$ ipython --no-banner

In [1]: import numpy as np

In [2]: from numpy import linalg as LA

In [3]: np.set_printoptions(precision=1, suppress=True, linewidth=140, sign=" ")

In [4]: X = np.load("case1.npy")

In [5]: X
Out[5]: 
array([[  3., -10.,  -5.,   5.],
       [ -5.,   3.,   0.,  -5.],
       [  5.,   0.,   3.,   5.],
       [ -5.,  10.,   5.,  -7.]])

In [6]: q, R = LA.qr(X)

In [7]: q
Out[7]: 
array([[-0.3, -0.7, -0.6,  0.3],
       [ 0.5, -0.3, -0.4, -0.7],
       [-0.5,  0.6, -0.5, -0.3],
       [ 0.5,  0.4, -0.5,  0.5]])

In [8]: q.shape, R.shape
Out[8]: ((4, 4), (4, 4))

In [9]: R
Out[9]: 
array([[ -9.2,  10.4,   2.7, -10.9],
       [  0. ,  10.1,   7.1,  -2.2],
       [  0. ,   0. ,  -1. ,  -0.2],
       [  0. ,   0. ,   0. ,  -0.4]])

In [10]: np.abs(np.diag(R))
Out[10]: array([  9.2,  10.1,   1. ,   0.4])

In [11]: vals, V = LA.eig(X)

In [12]: np.sort(LA.eigvals(LA.inv(X)))
Out[12]: array([-0.5, -0.5,  0.3,  0.3])

In [13]: np.sort(LA.eigvals(X @ X))
Out[13]: array([ 4.-0.j,  4.+0.j,  9.+0.j,  9.+0.j])

In [14]: round(np.log10(LA.cond(X)))
Out[14]: 2

In [15]: np.abs(LA.svd(X)[2][-1])
Out[15]: array([ 0.6,  0.3,  0.2,  0.7])

In [16]: LA.cond(X) > 100
Out[16]: np.False_

In [17]: np.round(LA.norm(X, 2) / LA.norm(X), 1)
Out[17]: np.float64(0.9)

In [18]: np.argsort(-LA.norm(X, axis=0).round(6), kind="stable")[:3]
Out[18]: array([ 1,  3,  0])

In [19]: LA.matrix_rank(X, rtol=0.1)
Out[19]: np.int64(2)

In [20]: A = np.load("dump.npy")

In [21]: A
Out[21]: 
array([[  1,  -3,   9, -27],
       [  1,  -2,   4,  -8],
       [  1,  -1,   1,  -1],
       [  1,   0,   0,   0]])

In [22]: left, sig, vt = LA.svd(A)

In [23]: np.argmax(sig[:-1] / (sig[1:] + 1e-6)) + 1
Out[23]: np.int64(1)

In [24]: Y = left[:, :1] @ np.diag(sig[:1]) @ vt[:1]

In [25]: LA.matrix_rank(A, rtol=0.05)
Out[25]: np.int64(2)

In [26]: round(float(LA.norm(A - Y, 2)), 1), round(float(sig[1]), 1)
Out[26]: (2.2, 2.2)

In [27]: np.round(LA.norm(A - Y) / LA.norm(A), 1)
Out[27]: np.float64(0.1)

In [28]: LA.matrix_rank(Y)
Out[28]: np.int64(1)
